$ ipython --no-banner

In [1]: import numpy as np

In [2]: import numpy.linalg as la

In [3]: np.set_printoptions(suppress=True, linewidth=100)

In [4]: W0 = np.array([[2, 0, -1], [0, -2, 1], [-2, -1, -1]])

In [5]: print(W0)
[[ 2  0 -1]
 [ 0 -2  1]
 [-2 -1 -1]]

In [6]: print(np.allclose(W0 @ W0.T, W0.T @ W0))
False

In [7]: print(np.trace(W0))
-1

In [8]: print((W0 + W0.T) / 2)
[[ 2.   0.  -1.5]
 [ 0.  -2.   0. ]
 [-1.5  0.  -1. ]]

In [9]: print(np.round(np.sort(np.abs(la.eigvals(W0))), 2))
[1.99 1.99 2.53]

In [10]: print(np.allclose(W0, W0.T))
False

In [11]: f = np.array([3, 1, -3])

In [12]: A2 = W0 + np.outer(f, np.eye(3)[1])

In [13]: print(np.round(la.det(A2) / la.det(W0), 2), np.round(1 + la.solve(W0, f)[1], 2))
0.6 0.6

In [14]: print(la.matrix_rank(A2 - W0))
1

In [15]: print(la.matrix_rank(la.inv(A2) - la.inv(W0), tol=1e-8))
1

In [16]: rng = np.random.default_rng(67180)

In [17]: K = rng.normal(size=(16, 3)) + 20 * np.array([9, 1, 4])

In [18]: print(K.round(2))
[[178.46  20.99  80.77]
 [179.99  19.94  80.04]
 [180.35  20.41  80.48]
 [179.11  20.78  78.77]
 [178.75  20.53  78.05]
 [180.13  21.37  78.73]
 [179.92  19.88  79.29]
 [179.95  20.75  78.43]
 [179.78  19.75  80.96]
 [180.54  21.27  80.93]
 [180.37  20.02  80.46]
 [180.42  20.44  78.88]
 [179.03  19.99  78.93]
 [179.57  19.95  78.51]
 [180.02  20.08  81.56]
 [179.2   19.51  80.77]]

In [19]: left, sig, Vt = la.svd(K)

In [20]: print(np.argmax(sig[:-1] / (sig[1:] + 1e-6)) + 1)
1

In [21]: A2 = left[:, :1] @ np.diag(sig[:1]) @ Vt[:1]

In [22]: print(round(la.norm(K - A2, 2), 2), np.round(sig[1], 2))
3.98 3.98

In [23]: print(la.matrix_rank(K, rtol=0.05))
1

In [24]: print(round(la.norm(K - A2) / la.norm(K), 2))
0.01

In [25]: lab = K[:, 2] > np.median(K[:, 2])

In [26]: f = K[lab].mean(axis=0) - K[~lab].mean(axis=0)

In [27]: print(np.argsort(-np.abs(f).round(6), kind="stable"))
[2 0 1]

In [28]: print((((K - K.mean(axis=0)) @ f > 0) == lab).mean())
1.0

In [29]: print(((K - K.mean(axis=0)) @ f > 0).astype(int))
[1 1 1 0 0 0 0 0 1 1 1 0 0 0 1 1]

In [30]: C2 = np.cov(K, rowvar=False)

In [31]: print(np.round(np.corrcoef(K.T), 2))
[[ 1.    0.06  0.22]
 [ 0.06  1.   -0.21]
 [ 0.22 -0.21  1.  ]]

In [32]: print(np.round(np.median(K, axis=0), 2))
[179.93  20.24  79.66]

In [33]: print(np.argwhere(np.triu(np.abs(np.corrcoef(K.T)) > 0.8, 1)))
[]

In [34]: cen = (K - K.mean(axis=0)) / K.std(axis=0)

In [35]: print(np.round(cen.std(axis=0), 2))
[1. 1. 1.]

In [36]: print(np.argwhere(np.abs(cen) > 2))
[[0 0]]

In [37]: coef = la.lstsq(np.delete(cen, 0, axis=1), cen[:, 0])[0]

In [38]: print(np.abs(coef).argmax())
1

In [39]: print(coef.round(2))
[0.11 0.24]

In [40]: print(round(float(1 - np.var(cen[:, 0] - np.delete(cen, 0, axis=1) @ coef)), 2))
0.06

In [41]: vec = np.array([-1, 2, 2])

In [42]: rhs = K @ vec

In [43]: coef, lr = np.zeros(3), 1 / la.norm(K, 2) ** 2

In [44]: for i in range(150):
    ...:     coef -= lr * K.T @ (K @ coef - rhs)
    ...:     if i % 50 == 0: print(i, round(la.norm(K @ coef - rhs), 2))
    ...: 
0 8.48
50 8.47
100 8.46

In [45]: print(round(la.cond(K), 2))
387.33

In [46]: print(coef.round(2))
[0.09 0.01 0.05]

In [47]: mat = np.array([[-1, -3, -1, -3, -1, -3],
    ...:     [-1, -1, -1, -1, -1, -1],
    ...:     [3, 0, 3, 0, 3, 0],
    ...:     [-1, -3, -1, -3, -1, -3],
    ...:     [-1, -1, -1, -1, -1, -1],
    ...:     [3, 0, 3, 0, 3, 0]])

In [48]: print(la.cond(mat) > 100)
True

In [49]: print(round(float(la.norm(mat, 2) / la.norm(mat)), 2))
0.83

In [50]: print(np.argsort(-la.norm(mat, axis=0).round(6), kind="stable")[:3])
[0 2 4]

In [51]: vec = np.array([2, -2, 2, -1, 1, -2])

In [52]: print(mat * vec)
[[-2  6 -2  3 -1  6]
 [-2  2 -2  1 -1  2]
 [ 6  0  6  0  3  0]
 [-2  6 -2  3 -1  6]
 [-2  2 -2  1 -1  2]
 [ 6  0  6  0  3  0]]

In [53]: print(mat @ vec)
[10  0 15 10  0 15]

In [54]: print(mat @ np.ones(6))
[-12.  -6.   9. -12.  -6.   9.]

In [55]: print(np.sign((mat @ vec).round(6)))
[1 0 1 1 0 1]
